% ipython --no-banner

In [1]: import numpy as np

In [2]: import numpy.linalg as la

In [3]: np.set_printoptions(precision=2, suppress=True, linewidth=100)

In [4]: tidy = lambda a: np.round(a, 2) + 0

In [5]: X = np.array([[-1, -1, -1, -1, -1, -1],
   ...:     [-1, -2, -2, -2, -2, -2],
   ...:     [-1, -2, -3, -3, -3, -3],
   ...:     [-1, -2, -3, -4, -4, -4],
   ...:     [-1, -2, -3, -4, -5, -5],
   ...:     [-1, -2, -3, -4, -5, -6]])

In [6]: # equal to its transpose

In [7]: Q, r_ = la.qr(X)

In [8]: np.allclose(r_.T @ r_, X.T @ X)
Out[8]: True

In [9]: np.trace(Q @ Q.T)
Out[9]: np.float64(6.0)

In [10]: tidy(Q)
Out[10]: 
array([[-0.41,  0.91,  0.  ,  0.  ,  0.  ,  0.  ],
       [-0.41, -0.18,  0.89,  0.  ,  0.  ,  0.  ],
       [-0.41, -0.18, -0.22,  0.87,  0.  ,  0.  ],
       [-0.41, -0.18, -0.22, -0.29,  0.82,  0.  ],
       [-0.41, -0.18, -0.22, -0.29, -0.41, -0.71],
       [-0.41, -0.18, -0.22, -0.29, -0.41,  0.71]])

In [11]: Q.shape, r_.shape
Out[11]: ((6, 6), (6, 6))

In [12]: u = np.array([0, 3, 0, 0])

In [13]: v = np.array([9, -2, -5])

In [14]: W0 = np.outer(u, v)

In [15]: W0
Out[15]: 
array([[  0,   0,   0],
       [ 27,  -6, -15],
       [  0,   0,   0],
       [  0,   0,   0]])

In [16]: left, sigma, Vt = la.svd(W0)

In [17]: evecs = Vt[:(sigma > 1e-8).sum()]

In [18]: rng = np.random.default_rng(1939)

In [19]: x0 = W0[0] + -2 * W0[2] + rng.integers(2) * np.eye(3)[1]

In [20]: x0
Out[20]: array([0., 1., 0.])

In [21]: la.matrix_rank(np.vstack([W0, x0]))
Out[21]: np.int64(2)

In [22]: tidy(la.norm(x0 - evecs.T @ evecs @ x0))
Out[22]: np.float64(0.98)

In [23]: K = np.load("out10.npy")

In [24]: K
Out[24]: 
array([[-3,  0,  0,  0],
       [ 5,  2,  0,  0],
       [ 0,  0, -3,  0],
       [ 0,  0,  5,  2]])

In [25]: z = rng.permutation(4)

In [26]: z
Out[26]: array([2, 3, 1, 0])

In [27]: A2 = K[z][:, z]

In [28]: A2
Out[28]: 
array([[-3,  0,  0,  0],
       [ 5,  2,  0,  0],
       [ 0,  0,  2,  5],
       [ 0,  0,  0, -3]])

In [29]: np.trace(A2)
Out[29]: np.int64(-2)

In [30]: tidy(np.sort(np.abs(la.eigvals(A2))))
Out[30]: array([2., 2., 3., 3.])

In [31]: evals, evecs = la.eig(A2)

In [32]: tidy(np.sort(la.eigvals(A2 @ A2)))
Out[32]: array([4., 4., 9., 9.])

In [33]: np.prod(evals)
Out[33]: np.float64(36.0)

In [34]: E = np.load("arr.npy")

In [35]: E
Out[35]: 
array([[0, 1, 0, 1],
       [1, 0, 0, 1],
       [0, 0, 0, 0],
       [1, 1, 0, 0]])

In [36]: z = rng.permutation(4)

In [37]: z
Out[37]: array([1, 0, 2, 3])

In [38]: A2 = E[z][:, z]

In [39]: A2
Out[39]: 
array([[0, 1, 0, 1],
       [1, 0, 0, 1],
       [0, 0, 0, 0],
       [1, 1, 0, 0]])

In [40]: np.diag(A2)
Out[40]: array([0, 0, 0, 0])

In [41]: np.allclose(A2, E)
Out[41]: True

In [42]: np.trace(E @ E @ E) // 6
Out[42]: np.int64(1)

In [43]: E.sum(axis=0)
Out[43]: array([2, 2, 0, 2])

In [44]: np.argwhere(np.triu(E))
Out[44]: 
array([[0, 1],
       [0, 3],
       [1, 3]])

In [45]: L = np.diag(E.sum(axis=1)) - E

In [46]: (la.eigvalsh(L) < 1e-8).sum()
Out[46]: np.int64(2)

In [47]: la.matrix_rank(L)
Out[47]: np.int64(2)

In [48]: round(la.det(L[1:, 1:]))
Out[48]: 0

In [49]: r = la.matrix_rank(W0)

In [50]: r
Out[50]: np.int64(1)

In [51]: null = la.svd(W0)[2][r:].T

In [52]: null.shape
Out[52]: (3, 2)

In [53]: la.matrix_rank(W0.T @ W0), la.matrix_rank(W0 @ W0.T)
Out[53]: (np.int64(1), np.int64(1))

In [54]: [int(la.matrix_rank(W0[:i])) for i in range(1, len(W0) + 1)]
Out[54]: [0, 1, 1, 1]

In [55]: [int(la.matrix_rank(np.delete(W0, i, axis=0))) for i in range(4)]
Out[55]: [1, 0, 1, 1]

In [56]: tidy(null @ null.T)
Out[56]: 
array([[ 0.26,  0.16,  0.41],
       [ 0.16,  0.96, -0.09],
       [ 0.41, -0.09,  0.77]])

In [57]: np.argsort(-la.norm(E, axis=0).round(6), kind="stable")[:3]
Out[57]: array([0, 1, 3])

In [58]: la.matrix_rank(E, rtol=0.1)
Out[58]: np.int64(3)

In [59]: A = np.load("a.npy")

In [60]: A
Out[60]: 
array([[ 0.,  2.,  0., -2.],
       [ 2.,  0.,  0.,  2.],
       [-2.,  2.,  2., -2.],
       [ 2., -2.,  0.,  4.]])

In [61]: np.allclose(X, X.T)
Out[61]: True

In [62]: tidy(la.det(X))
Out[62]: np.float64(1.0)

In [63]: left, sigma, Vt = la.svd(A)

In [64]: evecs = Vt[:(sigma > 1e-8).sum()]

In [65]: x0 = A[3] + -3 * A[2] + rng.integers(2) * np.eye(4)[2]

In [66]: x0
Out[66]: array([ 8., -8., -6., 10.])

In [67]: tidy(la.norm(x0 - evecs.T @ evecs @ x0))
Out[67]: np.float64(0.0)

In [68]: np.allclose(evecs.T @ evecs @ x0, x0)
Out[68]: True

In [69]: tidy(np.diag(evecs.T @ evecs))
Out[69]: array([0.75, 0.75, 0.75, 0.75])

In [70]: cent = np.sign(np.array([[-2, -2, 1, 0], [1, 1, 1, 2], [0, 0, -2, 1], [2, 2, -1, 2]]))

In [71]: A2 = (np.tril(cent, -1) + np.eye(4)) @ (np.triu(cent, 1) + np.eye(4))

In [72]: evals = np.array([-1, 2, 1, 2])

In [73]: F = np.rint(A2 * evals @ la.inv(A2)) + 0

In [74]: F
Out[74]: 
array([[ 2., -1.,  3., -2.],
       [ 0.,  0.,  3., -1.],
       [ 0., -1.,  2.,  1.],
       [ 0., -1.,  3.,  0.]])

In [75]: tidy(np.sort(np.abs(la.eigvals(F))))
Out[75]: array([1., 1., 2., 2.])

In [76]: np.allclose(F, F.T)
Out[76]: False

In [77]: tidy(la.matrix_power(F, 3))
Out[77]: 
array([[ 8., -7.,  9., -2.],
       [ 0., -6.,  9.,  5.],
       [ 0., -7.,  8.,  7.],
       [ 0., -7.,  9.,  6.]])

In [78]: (F + F.T) / 2
Out[78]: 
array([[ 2. , -0.5,  1.5, -1. ],
       [-0.5,  0. ,  1. , -1. ],
       [ 1.5,  1. ,  2. ,  2. ],
       [-1. , -1. ,  2. ,  0. ]])

In [79]: tidy(np.abs(la.eigvals(F)).max())
Out[79]: np.float64(2.0)

In [80]: np.trace(F)
Out[80]: np.float64(4.0)

In [81]: tidy(la.det(2 * F)), tidy(la.det(F))
Out[81]: (np.float64(-64.0), np.float64(-4.0))

In [82]: tidy(np.poly(F))
Out[82]: array([ 1., -4.,  3.,  4., -4.])

In [83]: tidy(la.det(F[::-1]))
Out[83]: np.float64(-4.0)

In [84]: tidy(la.eigvals(F).sum().real)
Out[84]: np.float64(4.0)

In [85]: tidy(la.eigvals(F))
Out[85]: array([ 2.,  2.,  1., -1.])

In [86]: evals, evecs = la.eig(F)

In [87]: tidy(np.sort(la.eigvals(F @ F)))
Out[87]: array([1., 1., 4., 4.])

In [88]: tidy(evals)
Out[88]: array([ 2.,  2.,  1., -1.])

In [89]: F @ evecs[:, 0] - evals[0] * evecs[:, 0]
Out[89]: array([0., 0., 0., 0.])

In [90]: feats = np.load("run9.npy")

In [91]: feats
Out[91]: 
array([[1.  , 0.5 , 0.25],
       [0.5 , 1.  , 0.5 ],
       [0.25, 0.5 , 1.  ]])

In [92]: A2 = feats / np.sqrt((feats ** 2).mean(axis=1, keepdims=True))

In [93]: tidy(la.norm(A2, axis=1))
Out[93]: array([1.73, 1.73, 1.73])

In [94]: tidy(feats - feats.mean(axis=1, keepdims=True))
Out[94]: 
array([[ 0.42, -0.08, -0.33],
       [-0.17,  0.33, -0.17],
       [-0.33, -0.08,  0.42]])

In [95]: la.matrix_rank(A2) == la.matrix_rank(feats)
Out[95]: np.True_

In [96]: la.matrix_rank(feats - feats.mean(axis=1, keepdims=True))
Out[96]: np.int64(2)

In [97]: tidy(A2[1])
Out[97]: array([0.71, 1.41, 0.71])

In [98]: (la.matrix_power((E != 0) + (E.T != 0) + np.eye(4), 4) > 0).astype(int)
Out[98]: 
array([[1, 1, 0, 1],
       [1, 1, 0, 1],
       [0, 0, 1, 0],
       [1, 1, 0, 1]])

In [99]: evals, evecs = la.eigh(feats)

In [100]: x0 = np.array([3, -1, 3])

In [101]: tidy(la.eigvalsh(feats[1:, 1:]))
Out[101]: array([0.5, 1.5])

In [102]: tidy(x0 @ feats @ x0 / (x0 @ x0)), tidy(evals[0]), tidy(evals[-1])
Out[102]: (np.float64(0.92), np.float64(0.41), np.float64(1.84))

In [103]: tidy(evecs * np.sqrt(evals) @ evecs.T)
Out[103]: 
array([[0.96, 0.25, 0.1 ],
       [0.25, 0.94, 0.25],
       [0.1 , 0.25, 0.96]])

In [104]: (np.sign(evecs[:, -1].round(6)) == np.sign(evecs[0, -1].round(6))).astype(int)
Out[104]: array([1, 1, 1])

In [105]: M = np.array([[4, 5, 3, 6, -7],
     ...:     [8, 7, -3, 2, 2],
     ...:     [5, 2, -4, 3, 2],
     ...:     [-4, -9, -6, -2, -5],
     ...:     [-2, 9, 4, 5, -3]])

In [106]: M
Out[106]: 
array([[ 4,  5,  3,  6, -7],
       [ 8,  7, -3,  2,  2],
       [ 5,  2, -4,  3,  2],
       [-4, -9, -6, -2, -5],
       [-2,  9,  4,  5, -3]])

In [107]: A2 = la.inv(M)

In [108]: tidy(M @ A2)
Out[108]: 
array([[1., 0., 0., 0., 0.],
       [0., 1., 0., 0., 0.],
       [0., 0., 1., 0., 0.],
       [0., 0., 0., 1., 0.],
       [0., 0., 0., 0., 1.]])

In [109]: tidy(A2)
Out[109]: 
array([[ 0.09,  0.05, -0.03, -0.04, -0.12],
       [-0.06,  0.14, -0.11,  0.04,  0.1 ],
       [ 0.07, -0.09, -0.04, -0.11, -0.08],
       [ 0.04, -0.23,  0.31, -0.05,  0.04],
       [-0.07, -0.1 ,  0.15, -0.08,  0.  ]])

In [110]: tidy(la.inv(A2))
Out[110]: 
array([[ 4.,  5.,  3.,  6., -7.],
       [ 8.,  7., -3.,  2.,  2.],
       [ 5.,  2., -4.,  3.,  2.],
       [-4., -9., -6., -2., -5.],
       [-2.,  9.,  4.,  5., -3.]])

In [111]: tidy(la.det(M) * A2)
Out[111]: 
array([[-1602.,  -928.,   593.,   763.,  2243.],
       [ 1089., -2609.,  2044.,  -691., -1766.],
       [-1377.,  1592.,   728.,  2023.,  1388.],
       [ -738.,  4168., -5678.,   857.,  -713.],
       [ 1269.,  1861., -2756.,  1544.,     4.]])

In [112]: tidy(la.det(M) * la.det(A2))
Out[112]: np.float64(1.0)

In [113]: tidy(la.slogdet(M)[0])
Out[113]: np.float64(-1.0)
